% python3 -q
>>> import numpy as np
>>> np.set_printoptions(precision=2, suppress=True, linewidth=160)
>>> m1 = np.array([[-1, 2, 1, -2, 0, -1, -2, 2, -2, -1],
...     [0, 2, 0, 1, 0, -2, -1, -1, 2, 2],
...     [2, -2, -2, 1, 2, 1, 1, 2, 0, 1],
...     [0, -2, 2, 2, 2, 2, 0, -1, -2, 1],
...     [0, 1, -1, 2, 0, -1, 1, 0, 1, 2],
...     [-1, -1, 0, 2, 1, -2, 0, -1, 2, 1],
...     [0, -1, 2, 0, -1, -1, 2, 2, -1, 2],
...     [-1, 0, 1, 0, -1, 1, 1, 2, -2, 2],
...     [-1, 0, 1, -1, -1, 1, -2, -2, 2, 0],
...     [-2, -2, 2, 0, -1, 2, -2, -1, -1, -2],
...     [-1, -1, 2, 0, -1, 1, -1, 0, 2, -2],
...     [0, -2, 2, -1, 1, 2, 2, 2, 0, 2],
...     [1, 0, 0, -1, 0, -2, -1, 0, -1, -1],
...     [2, 2, 0, 0, -1, -1, 2, -1, 0, -1],
...     [0, -1, -2, 2, 1, -2, -1, -2, 1, -2],
...     [0, 0, -2, -2, -2, 2, 1, 0, 1, -1]])
>>> m1[:, 8] = -3 * m1[:, 9]
>>> m1
array([[-1,  2,  1, -2,  0, -1, -2,  2,  3, -1],
       [ 0,  2,  0,  1,  0, -2, -1, -1, -6,  2],
       [ 2, -2, -2,  1,  2,  1,  1,  2, -3,  1],
       [ 0, -2,  2,  2,  2,  2,  0, -1, -3,  1],
       [ 0,  1, -1,  2,  0, -1,  1,  0, -6,  2],
       [-1, -1,  0,  2,  1, -2,  0, -1, -3,  1],
       [ 0, -1,  2,  0, -1, -1,  2,  2, -6,  2],
       [-1,  0,  1,  0, -1,  1,  1,  2, -6,  2],
       [-1,  0,  1, -1, -1,  1, -2, -2,  0,  0],
       [-2, -2,  2,  0, -1,  2, -2, -1,  6, -2],
       [-1, -1,  2,  0, -1,  1, -1,  0,  6, -2],
       [ 0, -2,  2, -1,  1,  2,  2,  2, -6,  2],
       [ 1,  0,  0, -1,  0, -2, -1,  0,  3, -1],
       [ 2,  2,  0,  0, -1, -1,  2, -1,  3, -1],
       [ 0, -1, -2,  2,  1, -2, -1, -2,  6, -2],
       [ 0,  0, -2, -2, -2,  2,  1,  0,  3, -1]])
>>> W = np.array([[2, 1, 0],
...     [1, 1, 3],
...     [-3, 1, -2],
...     [2, -1, 3],
...     [3, 1, 0],
...     [0, 2, -1],
...     [-1, 0, 3],
...     [2, 2, -2],
...     [1, -2, -3],
...     [1, 3, -2]])
>>> b = np.array([-4, 1, -4])
>>> H = np.maximum(m1 @ W + b, 0)
>>> (H > 0).astype(int)
array([[0, 0, 0],
       [0, 1, 1],
       [1, 1, 1],
       [0, 1, 0],
       [0, 1, 1],
       [0, 1, 1],
       [0, 1, 1],
       [0, 1, 1],
       [0, 0, 0],
       [0, 0, 0],
       [0, 0, 0],
       [0, 1, 0],
       [0, 0, 0],
       [0, 0, 1],
       [1, 0, 0],
       [0, 0, 0]])
>>> (H > 0).mean(axis=0)
array([0.12, 0.5 , 0.44])
>>> H
array([[ 0,  0,  0],
       [ 0, 14, 20],
       [13, 15,  2],
       [ 0, 12,  0],
       [ 0, 15, 25],
       [ 0,  1, 10],
       [ 0, 21,  6],
       [ 0, 24,  6],
       [ 0,  0,  0],
       [ 0,  0,  0],
       [ 0,  0,  0],
       [ 0, 29,  0],
       [ 0,  0,  0],
       [ 0,  0,  4],
       [ 9,  0,  0],
       [ 0,  0,  0]])
>>> Z = np.array([[2, -3, 6], [0, 3, -7], [1, 7, -7]])
>>> H @ Z
array([[   0,    0,    0],
       [  20,  182, -238],
       [  28,   20,  -41],
       [   0,   36,  -84],
       [  25,  220, -280],
       [  10,   73,  -77],
       [   6,  105, -189],
       [   6,  114, -210],
       [   0,    0,    0],
       [   0,    0,    0],
       [   0,    0,    0],
       [   0,   87, -203],
       [   0,    0,    0],
       [   4,   28,  -28],
       [  18,  -27,   54],
       [   0,    0,    0]])
>>> (H @ Z).round(6).argmax(axis=1)
array([0, 1, 0, 1, 1, 1, 1, 1, 0, 0, 0, 1, 0, 1, 2, 0])
>>> W @ Z
array([[  4,  -3,   5],
       [  5,  21, -22],
       [ -8,  -2, -11],
       [  7,  12,  -2],
       [  6,  -6,  11],
       [ -1,  -1,  -7],
       [  1,  24, -27],
       [  2, -14,  12],
       [ -1, -30,  41],
       [  0,  -8,  -1]])
>>> rk = np.linalg.matrix_rank(m1)
>>> rk
np.int64(9)
>>> ns = np.linalg.svd(m1)[2][rk:].T
>>> np.round(m1 @ ns, 2) + 0
array([[0.],
       [0.],
       [0.],
       [0.],
       [0.],
       [0.],
       [0.],
       [0.],
       [0.],
       [0.],
       [0.],
       [0.],
       [0.],
       [0.],
       [0.],
       [0.]])
>>> [int(np.linalg.matrix_rank(m1[:, :j + 1])) for j in range(10)]
[1, 2, 3, 4, 5, 6, 7, 8, 9, 9]
>>> np.linalg.cond(m1) > 100
np.True_
>>> np.argsort(-np.linalg.norm(m1, axis=0).round(6), kind="stable")[:3]
array([8, 5, 9])
>>> feats = np.load("m.npy")
>>> feats
array([[ 4,  6,  0,  6,  0, -4,  4, -2],
       [ 2,  3,  0,  3,  0, -2,  2, -1],
       [-4, -6,  0, -6,  0,  4, -4,  2],
       [ 2,  3,  0,  3,  0, -2,  2, -1],
       [ 2,  3,  0,  3,  0, -2,  2, -1],
       [ 2,  3,  0,  3,  0, -2,  2, -1]])
>>> np.abs(np.diag(np.linalg.qr(feats)[1])) > 1e-9
array([ True, False, False, False, False, False])
>>> feats @ np.linalg.pinv(feats) @ feats
array([[ 4.,  6.,  0.,  6.,  0., -4.,  4., -2.],
       [ 2.,  3.,  0.,  3.,  0., -2.,  2., -1.],
       [-4., -6.,  0., -6.,  0.,  4., -4.,  2.],
       [ 2.,  3.,  0.,  3.,  0., -2.,  2., -1.],
       [ 2.,  3.,  0.,  3.,  0., -2.,  2., -1.],
       [ 2.,  3.,  0.,  3.,  0., -2.,  2., -1.]])
>>> np.allclose(feats[:-1].T @ np.linalg.lstsq(feats[:-1].T, feats[-1])[0], feats[-1])
True
>>> rk = np.linalg.matrix_rank(feats)
>>> rk
np.int64(1)
>>> ns = np.linalg.svd(feats)[2][rk:].T
>>> [int(np.linalg.matrix_rank(feats[:, :j + 1])) for j in range(8)]
[1, 1, 1, 1, 1, 1, 1, 1]
>>> x0 = np.array([2, -1, -1, -2, 2, -1, -1, -1])
>>> feats @ (2 * x0)
array([-16,  -8,  16,  -8,  -8,  -8])
>>> np.linalg.norm(feats @ x0) <= np.linalg.norm(feats, 2) * np.linalg.norm(x0) + 1e-9
np.True_
>>> (feats * x0).sum(axis=1)
array([-8, -4,  8, -4, -4, -4])
>>> x0 @ feats
Traceback (most recent call last):
  File "<python-input-35>", line 1, in <module>
    x0 @ feats
    ~~~^~~~~~~
ValueError: matmul: Input operand 1 has a mismatch in its core dimension 0, with gufunc signature (n?,k),(k,m?)->(n?,m?) (size 6 is different from 8)
>>> np.sign((feats @ x0).round(6))
array([-1, -1,  1, -1, -1, -1])
>>> r0, r1 = feats[5], feats[1]
>>> r0 @ r1
np.int64(31)
>>> p = (r0 @ r1) / (r0 @ r0) * r0
>>> np.linalg.matrix_rank(np.outer(r0, r1))
np.int64(1)
>>> np.outer(r0, r1)
array([[ 4,  6,  0,  6,  0, -4,  4, -2],
       [ 6,  9,  0,  9,  0, -6,  6, -3],
       [ 0,  0,  0,  0,  0,  0,  0,  0],
       [ 6,  9,  0,  9,  0, -6,  6, -3],
       [ 0,  0,  0,  0,  0,  0,  0,  0],
       [-4, -6,  0, -6,  0,  4, -4,  2],
       [ 4,  6,  0,  6,  0, -4,  4, -2],
       [-2, -3,  0, -3,  0,  2, -2,  1]])
>>> A = np.load("sample5.npy")
>>> A
array([[ 1,  1, -1, -1, -1, -1,  1,  1],
       [ 1, -1, -1,  1, -1,  1,  1, -1],
       [ 1, -1,  1, -1, -1,  1, -1,  1],
       [ 1, -1,  1, -1,  1, -1,  1, -1],
       [ 1,  1,  1,  1,  1,  1,  1,  1]])
>>> Uu, sv, vt = np.linalg.svd(A, full_matrices=False)
>>> sv / sv[0]
array([1., 1., 1., 1., 1.])
>>> np.round(Uu.T @ Uu, 2) + 0
array([[1., 0., 0., 0., 0.],
       [0., 1., 0., 0., 0.],
       [0., 0., 1., 0., 0.],
       [0., 0., 0., 1., 0.],
       [0., 0., 0., 0., 1.]])
>>> sv
array([2.83, 2.83, 2.83, 2.83, 2.83])
>>> Uu.shape, sv.shape, vt.shape
((5, 5), (5,), (5, 8))
>>> M2 = A / np.sqrt((A ** 2).mean(axis=1, keepdims=True))
>>> np.linalg.norm(M2, axis=1)
array([2.83, 2.83, 2.83, 2.83, 2.83])
>>> np.linalg.matrix_rank(A - A.mean(axis=1, keepdims=True))
np.int64(4)
>>> np.linalg.matrix_rank(M2) == np.linalg.matrix_rank(A)
np.True_
>>> M2[0]
array([ 1.,  1., -1., -1., -1., -1.,  1.,  1.])
>>> r0, r1 = A[0], A[2]
>>> r0 @ r0
np.int64(8)
>>> r0 @ r1
np.int64(0)
>>> p = (r0 @ r1) / (r0 @ r0) * r0
>>> np.round(np.linalg.norm(r0 + r1) ** 2 + np.linalg.norm(r0 - r1) ** 2, 2)
np.float64(32.0)
>>> (r1 - p) @ r0
np.float64(0.0)
>>> Uu, sv, vt = np.linalg.svd(m1)
>>> np.argmax(sv[:-1] / (sv[1:] + 1e-6)) + 1
np.int64(9)
>>> sv.round(2) + 0
array([20.28,  8.42,  7.09,  6.56,  4.59,  4.07,  3.19,  2.44,  1.56,  0.  ])
>>> M2 = Uu[:, :9] @ np.diag(sv[:9]) @ vt[:9]
>>> np.linalg.matrix_rank(M2)
np.int64(9)
>>> round(np.linalg.norm(m1 - M2) / np.linalg.norm(m1), 2)
np.float64(0.0)
>>> M2 = A / np.linalg.norm(A, axis=1, keepdims=True)
>>> G = M2 @ M2.T
>>> G[2].round(2) + 0
array([0., 0., 1., 0., 0.])
>>> G.round(2) + 0
array([[1., 0., 0., 0., 0.],
       [0., 1., 0., 0., 0.],
       [0., 0., 1., 0., 0.],
       [0., 0., 0., 1., 0.],
       [0., 0., 0., 0., 1.]])
>>> np.argwhere(np.triu(np.abs(G) > 0.95, 1))
array([], shape=(0, 2), dtype=int64)
>>> np.linalg.norm(M2, axis=1)
array([1., 1., 1., 1., 1.])
>>> (np.abs(G) > 0.9).astype(int)
array([[1, 0, 0, 0, 0],
       [0, 1, 0, 0, 0],
       [0, 0, 1, 0, 0],
       [0, 0, 0, 1, 0],
       [0, 0, 0, 0, 1]])
